>>> import numpy as np
>>> np.set_printoptions(precision=3, suppress=True, linewidth=160)
>>> def tidy(a):
...     return np.round(a, 3) + 0
... 
>>> J = np.load("m.npy")
>>> J
array([[6, 0, 0, 0, 0],
       [0, 3, 0, 0, 0],
       [0, 0, 6, 0, 0],
       [0, 0, 0, 1, 0],
       [0, 0, 0, 0, 8]])
>>> # triangular: eigenvalues sit on the diagonal
>>> x = np.array([8, -2, -3, 9, 3])
>>> rhs = J @ x
>>> rhs
array([ 48,  -6, -18,   9,  24])
>>> tidy(np.linalg.solve(J, rhs))
array([ 8., -2., -3.,  9.,  3.])
>>> hat = np.triu(np.array([[2, -1, 8, 0, 4],
...     [9, 5, -9, -5, 6],
...     [3, 9, -9, 9, 2],
...     [-2, -3, 9, 3, -2],
...     [-2, 8, -4, 9, 6]]), 1) + np.eye(5)
>>> A2 = hat @ J @ np.linalg.inv(hat)
>>> tidy(np.linalg.det(A2))
np.float64(864.0)
>>> np.poly(A2)
array([   1.,  -24.,  215., -876., 1548., -864.])
>>> A2
array([[   6.,    3.,   27., -228., -520.],
       [   0.,    3.,  -27.,  253.,  590.],
       [   0.,    0.,    6.,  -45.,  -86.],
       [   0.,    0.,    0.,    1.,  -14.],
       [   0.,    0.,    0.,    0.,    8.]])
>>> hat @ J - J @ hat
array([[  0.,   3.,   0.,   0.,   8.],
       [  0.,   0., -27.,  10.,  30.],
       [  0.,   0.,   0., -45.,   4.],
       [  0.,   0.,   0.,   0., -14.],
       [  0.,   0.,   0.,   0.,   0.]])
>>> np.trace(A2), np.trace(J)
(np.float64(24.0), np.int64(24))
>>> f = np.array([0, 4, 3, 4, 5]) + 0.5
>>> arr = np.outer(f, f) / (f @ f)
>>> tidy(arr)
array([[0.003, 0.027, 0.021, 0.027, 0.033],
       [0.027, 0.243, 0.189, 0.243, 0.297],
       [0.021, 0.189, 0.147, 0.189, 0.231],
       [0.027, 0.243, 0.189, 0.243, 0.297],
       [0.033, 0.297, 0.231, 0.297, 0.363]])
>>> theta = np.radians(36)
>>> r_ = np.eye(5)
>>> r_[2, 2] = r_[0, 0] = np.cos(theta)
>>> r_[2, 0], r_[0, 2] = -np.sin(theta), np.sin(theta)
>>> tidy(r_)
array([[ 0.809,  0.   ,  0.588,  0.   ,  0.   ],
       [ 0.   ,  1.   ,  0.   ,  0.   ,  0.   ],
       [-0.588,  0.   ,  0.809,  0.   ,  0.   ],
       [ 0.   ,  0.   ,  0.   ,  1.   ,  0.   ],
       [ 0.   ,  0.   ,  0.   ,  0.   ,  1.   ]])
>>> A2 = arr @ r_.T
>>> np.allclose(arr @ arr.T, A2 @ A2.T)
True
>>> tidy(np.linalg.svd(arr, compute_uv=False)), tidy(np.linalg.svd(A2, compute_uv=False))
(array([1., 0., 0., 0., 0.]), array([1., 0., 0., 0., 0.]))
>>> rk = np.linalg.matrix_rank(arr)
>>> rk
np.int64(1)
>>> null = np.linalg.svd(arr)[2][rk:].T
>>> [int(np.linalg.matrix_rank(np.delete(arr, i, axis=0))) for i in range(5)]
[1, 1, 1, 1, 1]
>>> [int(np.linalg.matrix_rank(arr[:i])) for i in range(1, len(arr) + 1)]
[1, 1, 1, 1, 1]
>>> np.allclose(arr @ null, 0)
True
>>> np.linalg.matrix_rank(arr.T @ arr), np.linalg.matrix_rank(arr @ arr.T)
(np.int64(1), np.int64(1))
>>> blk = np.stack([arr, -3 * arr, arr[::-1]])
>>> tidy(np.linalg.det(blk))
array([0., 0., 0.])
>>> np.linalg.matrix_rank(blk)
array([1, 1, 1])
>>> tidy(blk.sum(axis=0))
array([[ 0.027,  0.243,  0.189,  0.243,  0.297],
       [-0.027, -0.243, -0.189, -0.243, -0.297],
       [-0.021, -0.189, -0.147, -0.189, -0.231],
       [-0.027, -0.243, -0.189, -0.243, -0.297],
       [-0.063, -0.568, -0.441, -0.568, -0.694]])
>>> blk.shape
(3, 5, 5)
>>> np.linalg.matrix_rank(arr, rtol=0.1)
np.int64(1)
>>> tidy(np.linalg.norm(arr, 2) / np.linalg.norm(arr))
np.float64(1.0)
>>> w, vecs = np.linalg.eigh(arr)
>>> x = np.array([6, 5, 1, -6, 0])
>>> tidy(x @ arr @ x)
np.float64(0.048)
>>> tidy(np.linalg.eigvalsh(arr[1:, 1:]))
array([0.   , 0.   , 0.   , 0.997])
>>> tidy(vecs * np.maximum(w, 0) @ vecs.T)
array([[0.003, 0.027, 0.021, 0.027, 0.033],
       [0.027, 0.243, 0.189, 0.243, 0.297],
       [0.021, 0.189, 0.147, 0.189, 0.231],
       [0.027, 0.243, 0.189, 0.243, 0.297],
       [0.033, 0.297, 0.231, 0.297, 0.363]])
>>> W0 = np.load("out0.npy")
>>> W0
array([[0, 0, 0],
       [0, 2, 0]])
>>> # null space of dimension 2
>>> np.argsort(-np.linalg.norm(W0, axis=0).round(6), kind="stable")[:3]
array([1, 0, 2])
>>> [round(float(x), 3) for x in np.linalg.svd(W0, compute_uv=False)[:3]]
[2.0, 0.0]
>>> np.linalg.matrix_rank(W0, rtol=0.1)
np.int64(1)
>>> np.linalg.cond(W0) > 100
np.True_
>>> tidy(np.linalg.norm(W0, 2) / np.linalg.norm(W0))
np.float64(1.0)
>>> F = np.load("run3.npy")
>>> F
array([[8, 1, 2, 0],
       [4, 1, 1, 0],
       [8, 1, 2, 0],
       [4, 1, 1, 0],
       [0, 1, 0, 0],
       [8, 1, 2, 0],
       [8, 1, 2, 0],
       [4, 1, 1, 0],
       [0, 1, 0, 0],
       [0, 1, 0, 0],
       [4, 1, 1, 0],
       [0, 1, 0, 0]])
>>> [round(float(x), 3) for x in np.linalg.svd(F, compute_uv=False)[:3]]
[18.636, 2.168, 0.0]
>>> np.argsort(-np.linalg.norm(F, axis=0).round(6), kind="stable")[:3]
array([0, 2, 1])
>>> np.linalg.cond(F) > 100
np.True_
>>> tidy(np.linalg.norm(F, 2) / np.linalg.norm(F))
np.float64(0.993)
>>> np.linalg.matrix_rank(F, rtol=0.1)
np.int64(2)
>>> m1 = np.load("test4.npy")
>>> tidy(m1)
array([[-0.934, -0.086,  0.263, -0.194, -0.112],
       [ 0.178, -0.572,  0.712,  0.367, -0.009],
       [ 0.178, -0.36 ,  0.09 , -0.812,  0.413],
       [ 0.178, -0.219, -0.063, -0.328, -0.899],
       [ 0.178,  0.699,  0.642, -0.245, -0.09 ]])
>>> # keeps lengths
>>> hat = np.triu(np.array([[0, 1, -1, 0, 2],
...     [-2, -2, -2, -2, -2],
...     [2, 0, 2, 1, 0],
...     [-2, 2, 1, 2, 1],
...     [0, 1, -1, 1, -1]]), 1) + np.eye(5)
>>> A2 = hat @ m1 @ np.linalg.inv(hat)
>>> np.linalg.matrix_rank(A2)
np.int64(5)
>>> tidy(np.linalg.det(A2))
np.float64(1.0)
>>> tidy(np.trace(A2)), tidy(np.trace(m1))
(np.float64(-1.834), np.float64(-1.834))
>>> tidy(np.poly(A2))
array([ 1.   ,  1.834,  0.849, -0.849, -1.834, -1.   ])
>>> A2 = m1 / np.sqrt((m1 ** 2).mean(axis=1, keepdims=True))
>>> tidy(np.linalg.norm(A2, axis=1))
array([2.236, 2.236, 2.236, 2.236, 2.236])
>>> np.linalg.matrix_rank(A2) == np.linalg.matrix_rank(m1)
np.True_
>>> np.linalg.matrix_rank(m1 - m1.mean(axis=1, keepdims=True))
np.int64(4)
>>> q, vecs = np.linalg.qr(m1[:, :4])[0], np.linalg.qr(m1[:, 4:])[0]
>>> sv = np.linalg.svd(q.T @ vecs, compute_uv=False)
>>> tidy(np.linalg.norm(q @ q.T - vecs @ vecs.T, 2))
np.float64(1.0)
>>> tidy(sv)
array([0.])
>>> f = np.array([-2, 2, 0, -1, -2])
>>> A2 = m1 + np.outer(f, np.eye(5)[4])
>>> np.linalg.matrix_rank(np.linalg.inv(A2) - np.linalg.inv(m1), tol=1e-8)
np.int64(1)
>>> tidy(np.linalg.det(A2) / np.linalg.det(m1)), tidy(1 + np.linalg.solve(m1, f)[4])
(np.float64(2.285), np.float64(2.285))
>>> tidy(A2)
array([[-0.934, -0.086,  0.263, -0.194, -2.112],
       [ 0.178, -0.572,  0.712,  0.367,  1.991],
       [ 0.178, -0.36 ,  0.09 , -0.812,  0.413],
       [ 0.178, -0.219, -0.063, -0.328, -1.899],
       [ 0.178,  0.699,  0.642, -0.245, -2.09 ]])
